% python3 -q
>>> import numpy as np
>>> import numpy.linalg as la
>>> np.set_printoptions(suppress=True, linewidth=120)
>>> feats = np.load("data.npy")
>>> print(feats)
[[ 2 -4  2]
 [-1  2 -1]
 [-3  6 -3]
 [ 3 -6  3]]
>>> left, s, vt = la.svd(feats, full_matrices=False)
>>> print(left.shape, s.shape, vt.shape)
(4, 3) (3,) (3, 3)
>>> np.cumsum(s ** 2) / np.sum(s ** 2)
array([1., 1., 1.])
>>> np.round(s / s[0], 2) + 0
array([1., 0., 0.])
>>> np.round(np.abs(vt[0]), 2)
array([0.41, 0.82, 0.41])
>>> np.round(left.T @ left, 2) + 0
array([[1., 0., 0.],
       [0., 1., 0.],
       [0., 0., 1.]])
>>> print((s > 1e-8).sum())
1
>>> left, s, vt = la.svd(feats)
>>> np.argmax(s[:-1] / (s[1:] + 1e-6)) + 1
np.int64(1)
>>> s.round(2) + 0
array([11.75,  0.  ,  0.  ])
>>> out = left[:, :1] @ np.diag(s[:1]) @ vt[:1]
>>> np.round(np.abs(feats - out).max(), 2)
np.float64(0.0)
>>> la.matrix_rank(feats, rtol=0.05)
np.int64(1)
>>> round(float(la.norm(feats - out, 2)), 2), round(float(s[1]), 2)
(0.0, 0.0)
>>> print(out.round(2))
[[ 2. -4.  2.]
 [-1.  2. -1.]
 [-3.  6. -3.]
 [ 3. -6.  3.]]
>>> m1 = np.load("layer18.npy")
>>> m1
array([[1, 2, 1, 3],
       [2, 1, 2, 1],
       [1, 2, 1, 2],
       [3, 1, 2, 1]])
>>> def softmax(z):
...     e = np.exp(z - z.max(axis=-1, keepdims=True))
...     return e / e.sum(axis=-1, keepdims=True)
... 
>>> np.round(softmax(10 * m1[2]), 2) + 0
array([0. , 0.5, 0. , 0.5])
>>> np.round(softmax(m1).sum(axis=1), 2)
array([1., 1., 1., 1.])
>>> scores = m1 @ m1.T / np.sqrt(4)
>>> np.round(softmax(scores), 2)
array([[0.74, 0.04, 0.16, 0.06],
       [0.13, 0.21, 0.08, 0.58],
       [0.58, 0.08, 0.21, 0.13],
       [0.06, 0.16, 0.04, 0.74]])
>>> np.round(softmax(scores)[2] @ m1, 2)
array([1.34, 1.79, 1.21, 2.37])
>>> out = la.invert(m1)
Traceback (most recent call last):
  File "<python-input-28>", line 1, in <module>
    out = la.invert(m1)
          ^^^^^^^^^
AttributeError: module 'numpy.linalg' has no attribute 'invert'
>>> out = la.inv(m1)
>>> np.allclose(out, m1.T)
False
>>> out.round(2) + 0
array([[ 0.  , -1.  ,  0.  ,  1.  ],
       [-1.  , -0.33,  1.67,  0.  ],
       [ 0.  ,  1.67, -0.33, -1.  ],
       [ 1.  ,  0.  , -1.  ,  0.  ]])
>>> (np.abs(out) > 1e-9).astype(int)
array([[0, 1, 0, 1],
       [1, 1, 1, 0],
       [0, 1, 1, 1],
       [1, 0, 1, 0]])
>>> print(np.round(la.inv(out), 2))
[[1. 2. 1. 3.]
 [2. 1. 2. 1.]
 [1. 2. 1. 2.]
 [3. 1. 2. 1.]]
>>> print(np.round(np.trace(la.pinv(feats) @ feats), 2))
1.0
>>> np.allclose(feats[:-1].T @ la.lstsq(feats[:-1].T, feats[-1])[0], feats[-1])
True
>>> la.lstsq(feats[:-1].T, feats[-1])[2]
np.int32(1)
>>> O, _ = la.qr(np.array([[-0.4, 2.6], [0.0, -0.6]]))
>>> A = 2 * O
>>> A
array([[ 2.,  0.],
       [-0.,  2.]])
>>> G = A.T @ A
>>> np.diag(G)
array([4., 4.])
>>> print(np.round(la.svd(A, compute_uv=False) ** 2, 2))
[4. 4.]
>>> rng = np.random.default_rng(924640)
>>> idx = rng.permutation(2)
>>> idx
array([0, 1])
>>> out = A[idx][:, idx]
>>> out
array([[ 2.,  0.],
       [-0.,  2.]])
>>> np.trace(out)
np.float64(4.0)
>>> print(np.round(np.sort(np.abs(la.eigvals(out))), 2))
[2. 2.]
>>> round(float(la.det(out)), 2), round(float(la.det(A[idx])), 2)
(4.0, 4.0)
>>> x = np.array([1, 2])
>>> rhs = A @ x
>>> coef, lr = np.zeros(2), 1 / la.norm(A, 2) ** 2
>>> for i in range(6):
...     coef -= lr * A.T @ (A @ coef - rhs)
...     if i % 2 == 0: print(i, round(la.norm(A @ coef - rhs), 2))
... 
0 0.0
2 0.0
4 0.0
>>> np.round(la.cond(A), 2)
np.float64(1.0)
>>> print(coef)
[1. 2.]
>>> np.round(np.sort(la.eigvals(A)), 2)
array([2., 2.])
>>> A[0] @ A[1]
np.float64(0.0)
>>> np.round(la.norm(A) ** 2 / la.norm(A, 2) ** 2, 2)
np.float64(2.0)
>>> print(round(float(la.norm(A[0], 1)), 2), round(la.norm(A[0], np.inf), 2))
2.0 2.0
>>> round(float(la.norm(A, "nuc")), 2)
4.0
>>> la.norm(A, axis=1).argmax()
np.int64(0)
>>> W0 = np.load("out4.npy")
>>> W0
array([[ 3,  1,  1],
       [ 4,  2,  2],
       [ 1, -1, -1],
       [ 3,  1,  1]])
>>> u = np.array([0, 3, 1])
>>> np.polyval(u, feats[0])
array([  7, -11,   7])
>>> np.correlate(feats[0], feats[3], "full")
array([  6, -24,  36, -24,   6])
>>> np.array([np.convolve(row, u, "same") for row in feats])
array([[  6, -10,   2],
       [ -3,   5,  -1],
       [ -9,  15,  -3],
       [  9, -15,   3]])
